% ipython --no-banner

In [1]: import numpy as np

In [2]: from numpy import linalg as LA

In [3]: np.set_printoptions(precision=2, suppress=True, linewidth=120, floatmode="fixed")

In [4]: rnd = lambda a: np.round(a, 2) + 0

In [5]: arr = np.load("sample17.npy")

In [6]: print(arr)
[[  6.87 -16.89  -5.83   5.78]
 [ 18.79  -0.45   0.54   6.80]
 [  5.07  -4.32  -7.86 -17.14]
 [-16.70   8.11  -7.43  -0.40]
 [ 10.75  -2.99  -1.13 -16.56]
 [ 15.42   5.94   2.58  10.97]
 [  2.55   0.64 -12.72 -15.20]
 [ -3.76  -9.77  -7.86  15.12]
 [  3.97   7.87  15.16  -9.61]
 [ -1.18 -19.30   4.05  -3.15]
 [  3.89   0.62  12.62 -15.01]
 [-17.39  -2.00   4.42  -8.61]
 [ 13.42  -9.27   1.36 -11.50]
 [ 10.88 -15.99   3.84  -3.34]
 [-14.15  -3.96  -3.38  13.14]
 [-13.94  -3.72  11.47   7.76]
 [-16.25   7.39   7.00  -5.69]
 [  5.52  -8.64   3.97 -16.71]
 [ -5.30  10.93  12.26 -10.10]
 [ -3.74   0.47 -19.55   1.87]
 [  7.61  16.25  -8.81  -0.45]
 [ -6.78   2.16  18.14   4.49]]

In [7]: Xc = (arr - arr.mean(axis=0)) / arr.std(axis=0)

In [8]: print(np.argwhere(np.abs(Xc) > 2))
[[19  2]]

In [9]: b = LA.lstsq(np.delete(Xc, 0, axis=1), Xc[:, 0])[0]

In [10]: print(np.abs(b).argmax())
2

In [11]: print(rnd(1 - np.var(Xc[:, 0] - np.delete(Xc, 0, axis=1) @ b)))
0.08

In [12]: G = np.cov(arr, rowvar=False)

In [13]: print(np.argsort(-arr.std(axis=0).round(6), kind="stable"))
[0 3 2 1]

In [14]: print(G.shape)
(4, 4)

In [15]: print(rnd(G))
[[121.22 -18.69 -10.71 -19.77]
 [-18.69  84.56   8.22  -5.65]
 [-10.71   8.22  92.74 -11.98]
 [-19.77  -5.65 -11.98 106.47]]

In [16]: print(np.argwhere(np.triu(np.abs(np.corrcoef(arr.T)) > 0.8, 1)))
[]

In [17]: print(rnd(LA.eigvalsh(G)[::-1]))
[138.71 115.28  80.32  70.68]

In [18]: print(rnd(np.median(arr, axis=0)))
[ 3.22 -1.23  1.97 -3.24]

In [19]: evals, evecs = LA.eigh(G)

In [20]: print(rnd(evecs.T @ G @ evecs))
[[ 70.68   0.00   0.00   0.00]
 [  0.00  80.32   0.00   0.00]
 [  0.00   0.00 115.28   0.00]
 [  0.00   0.00   0.00 138.71]]

In [21]: print(rnd(evecs @ np.diag(evals) @ evecs.T))
[[121.22 -18.69 -10.71 -19.77]
 [-18.69  84.56   8.22  -5.65]
 [-10.71   8.22  92.74 -11.98]
 [-19.77  -5.65 -11.98 106.47]]

In [22]: print(rnd(evecs.T @ evecs))
[[1.00 0.00 0.00 0.00]
 [0.00 1.00 0.00 0.00]
 [0.00 0.00 1.00 0.00]
 [0.00 0.00 0.00 1.00]]

In [23]: print(rnd(LA.eigvalsh(G + -3 * np.eye(4))))
[ 67.68  77.32 112.28 135.71]

In [24]: print(np.abs(evecs[:, -1]).round(6).argmax())
0

In [25]: print(rnd(LA.svd(G, compute_uv=False)))
[138.71 115.28  80.32  70.68]

In [26]: print(np.unique(evals.round(6) + 0, return_counts=True)[1])
[1 1 1 1]

In [27]: feats = np.array([[2, 2, 2, 2], [2, 4, 4, 4], [2, 4, 6, 6], [2, 4, 6, 8]])

In [28]: w1 = np.array([[5, 3], [3, 3], [1, 2], [3, 1]])

In [29]: b = np.array([7, 6])

In [30]: H = np.maximum(arr @ w1 + b, 0)

In [31]: print(LA.matrix_rank(H))
2

In [32]: print((H > 0).astype(int))
[[1 0]
 [1 1]
 [0 0]
 [0 0]
 [1 1]
 [1 1]
 [0 0]
 [0 0]
 [1 1]
 [0 0]
 [0 1]
 [0 0]
 [1 1]
 [1 0]
 [0 0]
 [0 0]
 [0 0]
 [0 0]
 [0 1]
 [0 0]
 [1 1]
 [1 1]]

In [33]: print(rnd((H > 0).mean(axis=0)))
[0.41 0.41]

In [34]: basis = np.array([[2, 1, 2], [1, 1, 0]])

In [35]: print((H @ basis).round(6).argmax(axis=1))
[0 0 0 0 0 0 0 0 0 0 0 0 0 0 0 0 0 0 0 0 0 0]

In [36]: print(w1 @ basis)
[[13  8 10]
 [ 9  6  6]
 [ 4  3  2]
 [ 7  4  6]]

In [37]: out = feats / LA.norm(feats, axis=1, keepdims=True)

In [38]: G = out @ out.T

In [39]: print((np.abs(G) > 0.9).astype(int))
[[1 1 1 1]
 [1 1 1 1]
 [1 1 1 1]
 [1 1 1 1]]

In [40]: print(rnd(LA.norm(out, axis=1)))
[1.00 1.00 1.00 1.00]

In [41]: print(np.argwhere(np.triu(np.abs(G) > 0.95, 1)))
[[0 1]
 [1 2]
 [1 3]
 [2 3]]

In [42]: print(rnd(G[2]))
[0.94 0.98 1.00 0.99]

In [43]: evals, evecs = LA.eigh(feats)

In [44]: x = np.array([1, 3, 2, 1])

In [45]: print(rnd(x @ feats @ x / (x @ x)), rnd(evals[0]), rnd(evals[-1]))
12.67 0.57 16.58

In [46]: print(x @ feats @ x)
190

In [47]: out = feats / np.sqrt((feats ** 2).mean(axis=1, keepdims=True))

In [48]: print(LA.matrix_rank(out) == LA.matrix_rank(feats))
True

In [49]: print(rnd(LA.norm(out, axis=1)))
[2.00 2.00 2.00 2.00]

In [50]: evals, evecs = LA.eig(feats)

In [51]: print(rnd(feats @ evecs[:, 0] - evals[0] * evecs[:, 0]))
[0.00 0.00 0.00 0.00]

In [52]: J = np.loadtxt("out0.csv", delimiter=",")

In [53]: print(J)
[[-11.00  10.00   6.00  -4.00 -12.00   5.00]
 [  0.00   0.00   0.00   0.00   0.00   0.00]
 [ -1.00   9.00   5.00   0.00   9.00   5.00]
 [ -6.00  14.00   6.00   0.00   3.00  13.00]
 [-10.00  -3.00   4.00  -2.00 -12.00   5.00]
 [  0.00   0.00   0.00   0.00   0.00   0.00]
 [ -8.00   1.00  13.00  -2.00   4.00  13.00]
 [  0.00   0.00   0.00   0.00   0.00   0.00]
 [ -4.00  20.00   0.00 -10.00  -9.00   4.00]
 [  0.00   0.00   0.00   0.00   0.00   0.00]
 [ -1.00  -7.00   2.00  -8.00 -10.00  13.00]
 [  0.00   0.00   0.00   0.00   0.00   0.00]
 [ -9.00  10.00   1.00  -4.00 -13.00  -6.00]
 [  3.00   6.00 -10.00  -6.00 -12.00   2.00]
 [ -5.00   5.00   1.00   0.00  -6.00   8.00]
 [  0.00   0.00   0.00   0.00   0.00   0.00]
 [ -6.00   5.00   5.00  -4.00  -6.00  -3.00]
 [-15.00   2.00   5.00  -2.00 -18.00  13.00]
 [ -8.00   1.00  13.00  -2.00   4.00  13.00]
 [  0.00   0.00   0.00   0.00   0.00   0.00]
 [ -1.00   9.00   5.00   0.00   9.00   5.00]
 [  0.00   6.00  -1.00 -10.00 -11.00   2.00]
 [ -2.00   2.00   7.00  -8.00  -1.00  18.00]
 [ -2.00  11.00  -9.00  -6.00 -18.00  10.00]
 [  0.00   0.00   0.00   0.00   0.00   0.00]
 [  6.00   1.00  -6.00  -6.00  -5.00   5.00]
 [ -7.00  -8.00   8.00  -2.00  -5.00   8.00]]

In [54]: # row 5 repeats row 1

In [55]: idx = J[:, 3] > np.median(J[:, 3])

In [56]: f = J[idx].mean(axis=0) - J[~idx].mean(axis=0)

In [57]: print(rnd((((J - J.mean(axis=0)) @ f > 0) == idx).mean()))
0.85

In [58]: print(((J - J.mean(axis=0)) @ f > 0).astype(int))
[0 1 1 1 0 1 1 1 0 1 0 1 0 0 0 1 0 0 1 1 1 0 0 0 1 1 0]

In [59]: print(np.argsort(-np.abs(f).round(6), kind="stable"))
[4 3 5 0 2 1]

In [60]: P = J @ LA.solve(J.T @ J, J.T)

In [61]: print(LA.matrix_rank(np.eye(27) - P))
21

In [62]: print(np.allclose(P @ P, P))
True

In [63]: print(rnd(LA.eigvalsh(P)))
[0.00 0.00 0.00 0.00 0.00 0.00 0.00 0.00 0.00 0.00 0.00 0.00 0.00 0.00 0.00 0.00 0.00 0.00 0.00 0.00 0.00 1.00 1.00
 1.00 1.00 1.00 1.00]

In [64]: print(rnd(P @ J[:, 4]))
[-12.00   0.00   9.00   3.00 -12.00   0.00   4.00   0.00  -9.00   0.00 -10.00   0.00 -13.00 -12.00  -6.00   0.00  -6.00
 -18.00   4.00   0.00   9.00 -11.00  -1.00 -18.00   0.00  -5.00  -5.00]

In [65]: print(np.trace(P))
6.0

In [66]: rng = np.random.default_rng(9989)

In [67]: idx = rng.permutation(6)

In [68]: out = J[:, idx] * rng.choice([-1, 1], 6)

In [69]: print(out)
[[-12.00   5.00  -4.00  11.00  10.00  -6.00]
 [  0.00   0.00   0.00  -0.00   0.00  -0.00]
 [  9.00   5.00   0.00   1.00   9.00  -5.00]
 [  3.00  13.00   0.00   6.00  14.00  -6.00]
 [-12.00   5.00  -2.00  10.00  -3.00  -4.00]
 [  0.00   0.00   0.00  -0.00   0.00  -0.00]
 [  4.00  13.00  -2.00   8.00   1.00 -13.00]
 [  0.00   0.00   0.00  -0.00   0.00  -0.00]
 [ -9.00   4.00 -10.00   4.00  20.00  -0.00]
 [  0.00   0.00   0.00  -0.00   0.00  -0.00]
 [-10.00  13.00  -8.00   1.00  -7.00  -2.00]
 [  0.00   0.00   0.00  -0.00   0.00  -0.00]
 [-13.00  -6.00  -4.00   9.00  10.00  -1.00]
 [-12.00   2.00  -6.00  -3.00   6.00  10.00]
 [ -6.00   8.00   0.00   5.00   5.00  -1.00]
 [  0.00   0.00   0.00  -0.00   0.00  -0.00]
 [ -6.00  -3.00  -4.00   6.00   5.00  -5.00]
 [-18.00  13.00  -2.00  15.00   2.00  -5.00]
 [  4.00  13.00  -2.00   8.00   1.00 -13.00]
 [  0.00   0.00   0.00  -0.00   0.00  -0.00]
 [  9.00   5.00   0.00   1.00   9.00  -5.00]
 [-11.00   2.00 -10.00  -0.00   6.00   1.00]
 [ -1.00  18.00  -8.00   2.00   2.00  -7.00]
 [-18.00  10.00  -6.00   2.00  11.00   9.00]
 [  0.00   0.00   0.00  -0.00   0.00  -0.00]
 [ -5.00   5.00  -6.00  -6.00   1.00   6.00]
 [ -5.00   8.00  -2.00   7.00  -8.00  -8.00]]

In [70]: Uu, _, vt = LA.svd(J.T @ out)

In [71]: print(idx)
[4 5 3 0 1 2]

In [72]: Xc = J - J.mean(axis=0)

In [73]: Uu, sig, vt = LA.svd(Xc, full_matrices=False)

In [74]: print(np.searchsorted(np.cumsum(sig ** 2) / (sig ** 2).sum(), 0.9) + 1)
4

In [75]: print(rnd(np.abs(vt[-1])))
[0.62 0.13 0.53 0.41 0.39 0.00]

In [76]: print(rnd(vt[0] * np.sign(vt[0, np.abs(vt[0]).argmax()])))
[ 0.06 -0.26  0.41  0.24  0.83  0.12]
